>>> import numpy as np
>>> np.set_printoptions(precision=2, suppress=True, linewidth=120, floatmode="fixed")
>>> def rnd(a):
...     return np.round(a, 2) + 0
... 
>>> mat = np.array([[4, -1, 1, 2, -1, -1, 3, -3],
...     [0, -7, 0, 1, -2, -1, 1, 1],
...     [2, 2, -7, -2, 1, -3, 3, 2],
...     [-3, 3, 3, 0, 1, 2, 0, 1],
...     [2, -1, 0, 1, -4, 1, 0, -3],
...     [2, -3, 3, -3, 3, 1, -1, 2],
...     [-1, -1, 3, -2, 2, 2, 0, 2],
...     [1, -2, -2, -1, -3, 2, 1, 7]])
>>> mat
array([[ 4, -1,  1,  2, -1, -1,  3, -3],
       [ 0, -7,  0,  1, -2, -1,  1,  1],
       [ 2,  2, -7, -2,  1, -3,  3,  2],
       [-3,  3,  3,  0,  1,  2,  0,  1],
       [ 2, -1,  0,  1, -4,  1,  0, -3],
       [ 2, -3,  3, -3,  3,  1, -1,  2],
       [-1, -1,  3, -2,  2,  2,  0,  2],
       [ 1, -2, -2, -1, -3,  2,  1,  7]])
>>> rng = np.random.default_rng(411715)
>>> idx = rng.permutation(8)
>>> out = mat[:, idx] * rng.choice([-1, 1], 8)
>>> out
array([[ 1,  1,  1,  3, -2, -1,  4, -3],
       [ 0,  2,  7, -1, -1, -1,  0, -1],
       [-7, -1, -2, -2,  2, -3,  2, -3],
       [ 3, -1, -3, -1,  0,  2, -3,  0],
       [ 0,  4,  1,  3, -1,  1,  2,  0],
       [ 3, -3,  3, -2,  3,  1,  2,  1],
       [ 3, -2,  1, -2,  2,  2, -1,  0],
       [-2,  3,  2, -7,  1,  2,  1, -1]])
>>> Uu, _, VT = np.linalg.svd(mat.T @ out)
>>> rnd(np.linalg.lstsq(mat, out)[0])
array([[ 0.00,  0.00,  0.00,  0.00,  0.00,  0.00,  1.00,  0.00],
       [ 0.00,  0.00, -1.00,  0.00,  0.00,  0.00,  0.00,  0.00],
       [ 1.00,  0.00,  0.00,  0.00,  0.00,  0.00,  0.00,  0.00],
       [ 0.00,  0.00,  0.00,  0.00, -1.00,  0.00,  0.00,  0.00],
       [ 0.00, -1.00,  0.00,  0.00,  0.00,  0.00,  0.00,  0.00],
       [ 0.00,  0.00,  0.00,  0.00,  0.00,  1.00,  0.00,  0.00],
       [ 0.00,  0.00,  0.00,  0.00,  0.00,  0.00,  0.00, -1.00],
       [ 0.00,  0.00,  0.00, -1.00,  0.00,  0.00,  0.00,  0.00]])
>>> rnd(Uu @ VT)
array([[ 0.00,  0.00,  0.00,  0.00,  0.00,  0.00,  1.00,  0.00],
       [ 0.00,  0.00, -1.00,  0.00,  0.00,  0.00,  0.00,  0.00],
       [ 1.00,  0.00,  0.00,  0.00,  0.00,  0.00,  0.00,  0.00],
       [ 0.00,  0.00,  0.00,  0.00, -1.00,  0.00,  0.00,  0.00],
       [ 0.00, -1.00,  0.00,  0.00,  0.00,  0.00,  0.00,  0.00],
       [ 0.00,  0.00,  0.00,  0.00,  0.00,  1.00,  0.00,  0.00],
       [ 0.00,  0.00,  0.00,  0.00,  0.00,  0.00,  0.00, -1.00],
       [ 0.00,  0.00,  0.00, -1.00,  0.00,  0.00,  0.00,  0.00]])
>>> out = np.array([[-4, -1],
...     [5, 5],
...     [-5, 0],
...     [-5, -1],
...     [-3, -5],
...     [0, -3],
...     [1, -4],
...     [-2, -1]])
>>> np.vstack([mat, out.T]).shape
(10, 8)
>>> np.linalg.matrix_rank(mat @ out)
np.int64(2)
>>> np.einsum("ij,ij->i", mat, mat)
array([42, 57, 84, 33, 32, 46, 27, 73])
>>> np.einsum("ij->j", mat)
array([  7, -10,   1,  -4,  -3,   3,   7,   9])
>>> out.T @ mat.T
array([[-24, -35,  43,   7,   0, -37, -16,  -3],
       [-12, -28,   0,   6,  12, -30, -20, -12]])
>>> print(mat @ out)
[[-24 -12]
 [-35 -28]
 [ 43   0]
 [  7   6]
 [  0  12]
 [-37 -30]
 [-16 -20]
 [ -3 -12]]
>>> f = np.array([3, -1, 1])
>>> np.cross(mat[5, :3], mat[2, :3])
array([15, 20, 10])
>>> np.polyval(f, mat[5])
array([11, 31, 25, 31, 25,  3,  5, 11])
>>> th = rng.uniform(0, 2 * np.pi, 35)
>>> Q, _ = np.linalg.qr(np.array([[-1.1, -1.0],
...     [-1.3, 0.6],
...     [1.4, 0.4],
...     [0.0, -1.2],
...     [-0.5, -1.9],
...     [0.3, 0.3],
...     [0.1, -0.8],
...     [0.2, 0.3],
...     [-0.3, 0.6],
...     [-1.3, -1.3]]))
>>> feats = 3 * np.c_[np.cos(th), np.sin(th)] @ Q.T
>>> rnd(feats)
array([[-1.01, -1.82,  1.60,  0.42,  0.05,  0.27,  0.40,  0.14, -0.58, -1.16],
       [ 1.34,  0.80, -1.32,  0.53,  1.25, -0.38,  0.27, -0.30, -0.02,  1.64],
       [-1.32, -1.17,  1.49, -0.26, -0.92,  0.37, -0.08,  0.27, -0.17, -1.59],
       [ 0.93,  1.89, -1.57, -0.53, -0.22, -0.24, -0.48, -0.12,  0.64,  1.04],
       [-1.33, -0.59,  1.21, -0.66, -1.39,  0.38, -0.37,  0.31,  0.12, -1.63],
       [-0.33, -1.94,  1.17,  1.04,  1.11,  0.07,  0.80, -0.04, -0.85, -0.28],
       [ 0.08,  1.82, -0.95, -1.17, -1.37,  0.01, -0.87,  0.10,  0.87, -0.03],
       [-1.09, -1.75,  1.61,  0.31, -0.12,  0.29,  0.33,  0.17, -0.52, -1.25],
       [ 0.08, -1.72,  0.79,  1.22,  1.51, -0.05,  0.90, -0.13, -0.87,  0.21],
       [-1.34, -0.81,  1.33, -0.52, -1.24,  0.38, -0.27,  0.30,  0.02, -1.64],
       [ 0.64, -1.14,  0.11,  1.28,  1.84, -0.20,  0.89, -0.24, -0.76,  0.89],
       [ 0.26, -1.58,  0.60,  1.27,  1.64, -0.10,  0.92, -0.17, -0.85,  0.43],
       [-0.55, -1.98,  1.35,  0.89,  0.82,  0.13,  0.71,  0.01, -0.80, -0.57],
       [ 1.32,  1.15, -1.48,  0.28,  0.93, -0.37,  0.08, -0.27,  0.16,  1.59],
       [ 0.55, -1.26,  0.23,  1.29,  1.80, -0.18,  0.91, -0.23, -0.79,  0.78],
       [-1.24, -1.49,  1.59,  0.02, -0.53,  0.34,  0.13,  0.22, -0.35, -1.46],
       [ 1.24,  1.49, -1.59, -0.02,  0.54, -0.34, -0.13, -0.22,  0.35,  1.46],
       [-1.32, -0.50,  1.16, -0.71, -1.45,  0.37, -0.41,  0.31,  0.16, -1.62],
       [ 0.45,  1.96, -1.27, -0.97, -0.96, -0.10, -0.76,  0.01,  0.83,  0.43],
       [-0.34,  1.50, -0.50, -1.28, -1.69,  0.12, -0.92,  0.19,  0.84, -0.52],
       [ 1.21,  1.56, -1.60, -0.09,  0.44, -0.33, -0.18, -0.21,  0.40,  1.42],
       [-0.93, -1.88,  1.57,  0.53,  0.22,  0.24,  0.48,  0.12, -0.64, -1.05],
       [-1.18,  0.09,  0.77, -1.00, -1.74,  0.34, -0.63,  0.31,  0.41, -1.49],
       [ 0.30, -1.54,  0.55,  1.27,  1.67, -0.11,  0.92, -0.18, -0.85,  0.48],
       [ 0.70, -1.07,  0.04,  1.27,  1.85, -0.22,  0.88, -0.25, -0.74,  0.95],
       [-1.19, -1.60,  1.61,  0.13, -0.38,  0.32,  0.20,  0.20, -0.42, -1.39],
       [-1.34, -0.70,  1.27, -0.59, -1.32,  0.38, -0.32,  0.30,  0.07, -1.64],
       [ 0.97,  1.86, -1.58, -0.48, -0.13, -0.25, -0.44, -0.13,  0.61,  1.10],
       [ 0.98,  1.85, -1.59, -0.46, -0.11, -0.26, -0.43, -0.13,  0.61,  1.11],
       [-1.33, -0.62,  1.23, -0.64, -1.38,  0.38, -0.35,  0.30,  0.10, -1.63],
       [-0.03, -1.80,  0.90,  1.19,  1.41, -0.02,  0.88, -0.11, -0.87,  0.08],
       [-1.34, -0.95,  1.39, -0.43, -1.13,  0.38, -0.20,  0.29, -0.05, -1.63],
       [ 1.08,  1.76, -1.61, -0.33,  0.10, -0.29, -0.34, -0.16,  0.53,  1.24],
       [ 0.01, -1.77,  0.86,  1.20,  1.45, -0.03,  0.89, -0.12, -0.87,  0.13],
       [ 0.04,  1.80, -0.91, -1.18, -1.41,  0.02, -0.88,  0.11,  0.87, -0.07]])
>>> r = np.linalg.matrix_rank(feats)
>>> print(r)
2
>>> ns = np.linalg.svd(feats)[2][r:].T
>>> rnd(ns @ ns.T)
array([[ 0.80, -0.13,  0.20, -0.07, -0.18,  0.06, -0.04,  0.04,  0.00, -0.24],
       [-0.13,  0.57,  0.30,  0.19,  0.17,  0.03,  0.15,  0.00, -0.17, -0.13],
       [ 0.20,  0.30,  0.71, -0.04,  0.04, -0.05, -0.05, -0.03,  0.09,  0.23],
       [-0.07,  0.19, -0.04,  0.82, -0.26,  0.02, -0.13,  0.03,  0.11, -0.10],
       [-0.18,  0.17,  0.04, -0.26,  0.61,  0.05, -0.17,  0.06,  0.14, -0.23],
       [ 0.06,  0.03, -0.05,  0.02,  0.05,  0.98,  0.01, -0.01,  0.00,  0.07],
       [-0.04,  0.15, -0.05, -0.13, -0.17,  0.01,  0.91,  0.02,  0.09, -0.05],
       [ 0.04,  0.00, -0.03,  0.03,  0.06, -0.01,  0.02,  0.99, -0.01,  0.05],
       [ 0.00, -0.17,  0.09,  0.11,  0.14,  0.00,  0.09, -0.01,  0.92,  0.01],
       [-0.24, -0.13,  0.23, -0.10, -0.23,  0.07, -0.05,  0.05,  0.01,  0.70]])
>>> print(ns.shape)
(10, 8)
>>> [int(np.linalg.matrix_rank(np.delete(feats, i, axis=0))) for i in range(35)]
[2, 2, 2, 2, 2, 2, 2, 2, 2, 2, 2, 2, 2, 2, 2, 2, 2, 2, 2, 2, 2, 2, 2, 2, 2, 2, 2, 2, 2, 2, 2, 2, 2, 2, 2]
